>>> import numpy as np
>>> np.set_printoptions(suppress=True, linewidth=120)
>>> rnd = lambda a: np.round(a, 3) + 0
>>> F = np.load("case0.npy")
>>> print(F)
[[0 0 0 0 0 0 0 0 1 0 0]
 [0 0 0 0 1 0 0 0 0 0 0]
 [0 1 0 0 0 0 0 0 0 0 0]
 [0 0 0 0 0 0 1 0 0 0 0]
 [0 0 0 1 0 0 0 0 0 0 0]
 [0 0 0 0 0 1 0 0 0 0 0]
 [0 0 0 0 0 0 0 0 0 1 0]
 [0 0 1 0 0 0 0 0 0 0 0]
 [1 0 0 0 0 0 0 0 0 0 0]
 [0 0 0 0 0 0 0 1 0 0 0]
 [0 0 0 0 0 0 0 0 0 0 1]]
>>> # 4 groups of indices that never mix
>>> vec = np.array([4, 5, 3, -5, -1, 1, 1, -3, -5, -2, 5])
>>> print(rnd(np.sort(np.abs(np.degrees(np.angle(np.linalg.eigvals(F)))))))
[  0.      0.      0.      0.     51.429  51.429 102.857 102.857 154.286 154.286 180.   ]
>>> print([p for p in range(1, 25) if np.allclose(np.linalg.matrix_power(F, p), np.eye(11))])
[14]
>>> print(rnd(np.abs(np.linalg.eigvals(F))))
[1. 1. 1. 1. 1. 1. 1. 1. 1. 1. 1.]
>>> print(np.linalg.matrix_power(F, 2))
[[1 0 0 0 0 0 0 0 0 0 0]
 [0 0 0 1 0 0 0 0 0 0 0]
 [0 0 0 0 1 0 0 0 0 0 0]
 [0 0 0 0 0 0 0 0 0 1 0]
 [0 0 0 0 0 0 1 0 0 0 0]
 [0 0 0 0 0 1 0 0 0 0 0]
 [0 0 0 0 0 0 0 1 0 0 0]
 [0 1 0 0 0 0 0 0 0 0 0]
 [0 0 0 0 0 0 0 0 1 0 0]
 [0 0 1 0 0 0 0 0 0 0 0]
 [0 0 0 0 0 0 0 0 0 0 1]]
>>> print(np.linalg.matrix_power(F, 100))
[[1 0 0 0 0 0 0 0 0 0 0]
 [0 0 0 1 0 0 0 0 0 0 0]
 [0 0 0 0 1 0 0 0 0 0 0]
 [0 0 0 0 0 0 0 0 0 1 0]
 [0 0 0 0 0 0 1 0 0 0 0]
 [0 0 0 0 0 1 0 0 0 0 0]
 [0 0 0 0 0 0 0 1 0 0 0]
 [0 1 0 0 0 0 0 0 0 0 0]
 [0 0 0 0 0 0 0 0 1 0 0]
 [0 0 1 0 0 0 0 0 0 0 0]
 [0 0 0 0 0 0 0 0 0 0 1]]
>>> p = np.eye(11)[6]
>>> for _ in range(3):
...     p = p @ F
...     print(p.round(3))
... 
[0. 0. 0. 0. 0. 0. 0. 0. 0. 1. 0.]
[0. 0. 0. 0. 0. 0. 0. 1. 0. 0. 0.]
[0. 0. 1. 0. 0. 0. 0. 0. 0. 0. 0.]
